$ python -q
>>> import numpy as np
>>> np.set_printoptions(precision=1, suppress=True, linewidth=200)
>>> m1 = np.loadtxt("m.csv", delimiter=",")
>>> print(m1)
[[ 0. -3.  2. -1.]
 [-1.  0. -3.  2.]
 [ 2. -1.  0. -3.]
 [-3.  2. -1.  0.]]
>>> u = np.array([2, 2, 2, 6])
>>> Y = m1 + np.outer(u, np.eye(4)[1])
>>> np.linalg.matrix_rank(Y - m1)
np.int64(1)
>>> Y
array([[ 0., -1.,  2., -1.],
       [-1.,  2., -3.,  2.],
       [ 2.,  1.,  0., -3.],
       [-3.,  8., -1.,  0.]])
>>> left, sigma = np.linalg.svd(Y)
Traceback (most recent call last):
  File "<python-input-8>", line 1, in <module>
    left, sigma = np.linalg.svd(Y)
    ^^^^^^^^^^^
ValueError: too many values to unpack (expected 2)
>>> left, sigma, vt = np.linalg.svd(Y, full_matrices=False)
>>> (sigma > 1e-8).sum()
np.int64(4)
>>> sigma
array([9.1, 4.5, 2.8, 0.1])
>>> np.abs(left[:, 0]).round(6).argmax()
np.int64(3)
>>> np.cumsum(sigma ** 2) / np.sum(sigma ** 2)
array([0.7, 0.9, 1. , 1. ])
>>> np.round(left.T @ left, 1) + 0
array([[1., 0., 0., 0.],
       [0., 1., 0., 0.],
       [0., 0., 1., 0.],
       [0., 0., 0., 1.]])
>>> rng = np.random.default_rng(879657)
>>> z = rng.permutation(4)
>>> print(z)
[0 3 2 1]
>>> Y = m1[z][:, z]
>>> Y
array([[ 0., -1.,  2., -3.],
       [-3.,  0., -1.,  2.],
       [ 2., -3.,  0., -1.],
       [-1.,  2., -3.,  0.]])
>>> np.allclose(Y, m1)
False
>>> proj = np.triu(np.array([[1, 3, -1, 0], [3, -1, -1, 3], [2, 3, 3, 2], [2, -3, -1, -3]]), 1) + np.eye(4)
>>> Y = proj @ m1 @ np.linalg.inv(proj)
>>> round(float(np.linalg.det(Y)), 1)
-96.0
>>> np.linalg.matrix_rank(Y)
np.int64(4)
>>> np.trace(Y), np.trace(m1)
(np.float64(0.0), np.float64(0.0))
>>> np.round(np.poly(Y), 1) + 0
array([  1.,   0., -20., -80., -96.])
>>> feats = np.array([[-1, 0, 1, 2, 3],
...     [4, 5, 6, 7, 8],
...     [9, 10, 11, 12, 13],
...     [14, 15, 16, 17, 18]])
>>> np.round(feats @ np.linalg.pinv(feats) @ feats, 1) + 0
array([[-1.,  0.,  1.,  2.,  3.],
       [ 4.,  5.,  6.,  7.,  8.],
       [ 9., 10., 11., 12., 13.],
       [14., 15., 16., 17., 18.]])
>>> round(float(np.trace(np.linalg.pinv(feats) @ feats)), 1)
2.0
>>> np.abs(np.diag(np.linalg.qr(feats)[1])) > 1e-9
array([ True,  True, False, False])
>>> ang = np.radians(15)
>>> r_ = np.eye(5)
>>> r_[0, 0] = r_[2, 2] = np.cos(ang)
>>> r_[0, 2], r_[2, 0] = -np.sin(ang), np.sin(ang)
>>> r_
array([[ 1. ,  0. , -0.3,  0. ,  0. ],
       [ 0. ,  1. ,  0. ,  0. ,  0. ],
       [ 0.3,  0. ,  1. ,  0. ,  0. ],
       [ 0. ,  0. ,  0. ,  1. ,  0. ],
       [ 0. ,  0. ,  0. ,  0. ,  1. ]])
>>> Y = feats @ r_.T
>>> Y
array([[-1.2,  0. ,  0.7,  2. ,  3. ],
       [ 2.3,  5. ,  6.8,  7. ,  8. ],
       [ 5.8, 10. , 13. , 12. , 13. ],
       [ 9.4, 15. , 19.1, 17. , 18. ]])
>>> print(np.abs(Y - feats).max(axis=0))
[4.6 0.  3.1 0.  0. ]
>>> np.allclose(feats @ feats.T, Y @ Y.T)
True
>>> arr = np.array([[-2, -2, 2], [0, 2, -1], [2, 0, 1], [2, 0, 2], [2, -1, 0]])
>>> arr[:, 2] = 5 * arr[:, 0]
>>> print(arr)
[[ -2  -2 -10]
 [  0   2   0]
 [  2   0  10]
 [  2   0  10]
 [  2  -1  10]]
>>> # column 2 dominates
>>> left, sigma, vt = np.linalg.svd(arr)
>>> V = vt[:(sigma > 1e-8).sum()]
>>> x0 = arr[2] + 4 * arr[1] + rng.integers(2) * np.eye(3)[1]
>>> x0
array([ 2.,  9., 10.])
>>> round(np.linalg.norm(x0 - V.T @ V @ x0), 1)
np.float64(0.0)
>>> print(np.round(V.T @ V, 1) + 0)
[[0.  0.  0.2]
 [0.  1.  0. ]
 [0.2 0.  1. ]]
>>> print(np.linalg.norm(arr, axis=0))
[ 4.  3. 20.]
>>> round(float(np.linalg.norm(arr[4] - arr[3])), 1)
1.0
>>> round(np.linalg.norm(arr) ** 2 / np.linalg.norm(arr, 2) ** 2, 1)
np.float64(1.0)
>>> np.linalg.norm(arr, axis=1).argmax()
np.int64(0)
>>> round(float(np.linalg.norm(arr[4], 1)), 1), round(float(np.linalg.norm(arr[4], np.inf)), 1)
(13.0, 10.0)
>>> np.round(np.linalg.norm(arr, 1), 1), np.round(np.linalg.norm(arr, np.inf), 1)
(np.float64(40.0), np.float64(14.0))
>>> np.linalg.norm(arr, axis=1)
array([10.4,  2. , 10.2, 10.2, 10.2])
>>> arr[4] @ arr[3]
np.int64(104)
>>> round(np.linalg.norm(arr, 2), 1)
np.float64(20.4)
>>> X = np.loadtxt("data.csv", delimiter=",")
>>> X
array([[0., 1., 1., 1.],
       [1., 0., 1., 1.],
       [1., 1., 0., 1.],
       [1., 1., 1., 0.]])
>>> # symmetric, so the eigenvalues are real
>>> w, V = np.linalg.eig(X)
>>> np.sort(np.linalg.eigvals(np.linalg.inv(X)))
array([-1. -0.j, -1. +0.j, -1. +0.j,  0.3+0.j])
>>> print(w)
[-1.  3. -1. -1.]
>>> M = np.loadtxt("test9.csv", delimiter=",")
>>> print(M)
[[-0.7 -2.1  0.7 -0.5]
 [ 0.8 -1.9  2.2 -1.1]
 [ 1.5  0.6  1.6 -0.8]
 [ 0.3  0.2 -1.   0.5]
 [ 0.3  1.  -0.4  0.2]
 [ 0.2  0.8  3.4 -1.8]
 [-0.1  0.   1.5 -0.8]
 [-1.2  2.5 -0.2  0.1]
 [ 0.8  0.4  0.2 -0.1]
 [-2.  -0.1  1.  -0.5]
 [ 1.   0.   1.3 -0.6]
 [-0.8 -0.4  2.3 -1.2]
 [-0.3 -1.8 -2.2  1.1]
 [ 0.4 -0.5  3.1 -1.5]
 [-0.1  1.6 -0.5  0.2]
 [-0.4 -1.5  1.4 -0.7]
 [-1.7 -0.9 -2.2  1.1]
 [-1.5 -1.3 -1.3  0.6]
 [-0.5  0.7 -1.4  0.7]
 [-0.4 -0.9  1.8 -0.9]
 [ 0.4  0.5  4.4 -2.2]
 [-0.6  0.1 -0.8  0.4]
 [ 0.2 -0.2  1.4 -0.7]
 [ 0.7  1.3 -4.1  1.9]
 [ 1.   1.3 -1.3  0.6]
 [ 0.2  1.7 -1.   0.5]
 [ 0.3 -0.6  1.4 -0.7]]
>>> Z = M[[3, 4]].astype(float)
>>> for _ in range(3):
...     z = np.linalg.norm(M[:, None] - Z, axis=-1).argmin(axis=1)
...     Z = np.array([M[z == j].mean(axis=0) for j in range(2)])
... 
>>> z
array([1, 1, 1, 0, 0, 1, 1, 0, 1, 1, 1, 1, 0, 1, 0, 1, 0, 0, 0, 1, 1, 0, 1, 0, 0, 0, 1])
>>> Z[1] - Z[0]
array([ 0.4, -0.9,  3.2, -1.6])
>>> Z
array([[-0.3,  0.5, -1.4,  0.7],
       [ 0.1, -0.4,  1.8, -0.9]])
>>> np.bincount(z)
array([12, 15])
>>> J = np.load("layer4.npy")
>>> J
array([[ 1,  1,  0],
       [ 2,  2,  0],
       [ 3,  4,  0],
       [ 4,  6,  0],
       [ 6,  6,  1],
       [ 6,  7,  2],
       [ 6,  9,  4],
       [ 6,  9,  6],
       [ 7, 11,  6],
       [ 7, 11,  8],
       [ 8, 13, 10],
       [10, 13, 10],
       [10, 15, 11],
       [12, 15, 12],
       [14, 15, 14],
       [16, 16, 16],
       [18, 16, 17],
       [18, 16, 18],
       [20, 16, 19],
       [20, 18, 21],
       [20, 18, 22]])
>>> Y = J + rng.integers(-2, 3, (21, 1)) @ rng.integers(-2, 3, (1, 3))
>>> Y
array([[ 1,  0,  2],
       [ 2,  4, -4],
       [ 3,  3,  2],
       [ 4,  5,  2],
       [ 6,  7, -1],
       [ 6,  5,  6],
       [ 6,  9,  4],
       [ 6,  9,  6],
       [ 7, 12,  4],
       [ 7, 12,  6],
       [ 8, 12, 12],
       [10, 14,  8],
       [10, 14, 13],
       [12, 16, 10],
       [14, 15, 14],
       [16, 14, 20],
       [18, 15, 19],
       [18, 14, 22],
       [20, 15, 21],
       [20, 16, 25],
       [20, 20, 18]])
>>> np.abs(Y - J).sum(axis=1)
array([3, 6, 3, 3, 3, 6, 0, 0, 3, 3, 3, 3, 3, 3, 0, 6, 3, 6, 3, 6, 6])
>>> C2 = np.cov(J, rowvar=False)
>>> print(np.argsort(-J.std(axis=0).round(6), kind="stable"))
[2 0 1]
>>> np.corrcoef(J.T)
array([[1. , 0.9, 1. ],
       [0.9, 1. , 0.9],
       [1. , 0.9, 1. ]])
>>> np.median(J, axis=0)
array([ 8., 13., 10.])
>>> np.argwhere(np.triu(np.abs(np.corrcoef(J.T)) > 0.8, 1))
array([[0, 1],
       [0, 2],
       [1, 2]])
>>> Z = J[[1, 0]].astype(float)
>>> for _ in range(6):
...     z = np.linalg.norm(J[:, None] - Z, axis=-1).argmin(axis=1)
...     Z = np.array([J[z == j].mean(axis=0) for j in range(2)])
... 
>>> z
array([1, 1, 1, 1, 1, 1, 1, 1, 1, 1, 0, 0, 0, 0, 0, 0, 0, 0, 0, 0, 0])
>>> np.abs(Z[1] - Z[0]).argmax()
np.int64(2)
>>> print(Z[1] - Z[0])
[-10.3  -8.9 -12.8]
>>> Ac = M - M.mean(axis=0)
>>> V = np.linalg.svd(Ac)[2][:3]
>>> Y = Ac - Ac @ V.T @ V
>>> round(float(np.linalg.norm(Y) / np.linalg.norm(Ac)), 1)
0.0
>>> print(np.round(np.cov(Ac @ V.T, rowvar=False), 1) + 0)
[[4.8 0.  0. ]
 [0.  1.4 0. ]
 [0.  0.  0.6]]
>>> data = np.load("run19.npy")
>>> data
array([[-3, -4,  2, -5],
       [-5, -3, -4,  2],
       [ 2, -5, -3, -4],
       [-4,  2, -5, -3]])
>>> u = np.array([1, 0, 5])
>>> np.correlate(data[1], data[0], "full")
array([25,  5, 34,  9, 29,  4, -6])
>>> np.array([np.convolve(row, u, "same") for row in data])
array([[ -4, -13, -25,  10],
       [ -3, -29, -13, -20],
       [ -5,   7, -29, -15],
       [  2, -25,   7, -25]])
>>> np.polyval(u, data[1])
array([30, 14, 21,  9])
>>> np.cross(data[1, :3], data[0, :3])
array([-22,  22,  11])
>>> np.linalg.matrix_power(data, 4)
array([[3762, 1236, 3286, 1716],
       [1716, 3762, 1236, 3286],
       [3286, 1716, 3762, 1236],
       [1236, 3286, 1716, 3762]])
>>> np.sort(np.abs(np.linalg.eigvals(data)))
array([ 5.1,  5.1,  8. , 10. ])
>>> data.inv()
Traceback (most recent call last):
  File "<python-input-102>", line 1, in <module>
    data.inv()
    ^^^^^^^^
AttributeError: 'numpy.ndarray' object has no attribute 'inv'
>>> (data - data.T) / 2
array([[ 0. ,  0.5,  0. , -0.5],
       [-0.5,  0. ,  0.5,  0. ],
       [ 0. , -0.5,  0. ,  0.5],
       [ 0.5,  0. , -0.5,  0. ]])
>>> print(round(float(np.abs(np.linalg.eigvals(data)).max()), 1))
10.0
>>> np.trace(data)
np.int64(-12)
>>> O = data.astype(float).copy()
>>> for j in range(4):
...     O[:, j] -= O[:, :j] @ (O[:, :j].T @ O[:, j])
...     O[:, j] /= np.linalg.norm(O[:, j])
... 
>>> print(O)
[[-0.4 -0.5  0.6 -0.5]
 [-0.7 -0.3 -0.2  0.6]
 [ 0.3 -0.7 -0.6 -0.2]
 [-0.5  0.4 -0.5 -0.6]]
>>> np.round(O.T @ data, 1) + 0
array([[7.3, 1.2, 3.8, 1.2],
       [0. , 7.2, 0.6, 3.7],
       [0. , 0. , 6.3, 0.3],
       [0. , 0. , 0. , 6.2]])
>>> E = np.loadtxt("dump.csv", delimiter=",")
>>> E
array([[-0.7, -0.5, -0.3],
       [-0.4, -0.2,  0.1],
       [ 0.4, -0.3, -0.8],
       [-0.4,  0.8, -0.5]])
>>> np.round(E.T @ E, 1) + 0
array([[1., 0., 0.],
       [0., 1., 0.],
       [0., 0., 1.]])
>>> np.linalg.norm(E, axis=0)
array([1., 1., 1.])
>>> np.linalg.pinv(E)
array([[-0.7, -0.4,  0.4, -0.4],
       [-0.5, -0.2, -0.3,  0.8],
       [-0.3,  0.1, -0.8, -0.5]])
>>> np.linalg.svd(E, compute_uv=False)
array([1., 1., 1.])
>>> Y = np.array([[-1, 2, -1], [1, 0, 2], [1, -2, 1]])
>>> np.linalg.matrix_rank(E @ Y)
np.int64(2)
>>> np.round(Y.T @ E.T, 1) + 0
array([[ 0. ,  0.3, -1.6,  0.7],
       [-0.9, -0.9,  2.5,  0.2],
       [-0.5,  0.1, -1.8,  1.5]])
>>> print(np.round(np.einsum("ik,kj->ji", E, Y), 1) + 0)
[[ 0.   0.3 -1.6  0.7]
 [-0.9 -0.9  2.5  0.2]
 [-0.5  0.1 -1.8  1.5]]
>>> np.round(np.einsum("ik,kj->ij", E, Y), 1) + 0
array([[ 0. , -0.9, -0.5],
       [ 0.3, -0.9,  0.1],
       [-1.6,  2.5, -1.8],
       [ 0.7,  0.2,  1.5]])
>>> np.vstack([E, Y.T]).shape
(7, 3)
>>> np.round(E @ Y, 1) + 0
array([[ 0. , -0.9, -0.5],
       [ 0.3, -0.9,  0.1],
       [-1.6,  2.5, -1.8],
       [ 0.7,  0.2,  1.5]])
>>> np.linalg.matrix_rank(np.vstack([E, Y.T]))
np.int64(3)
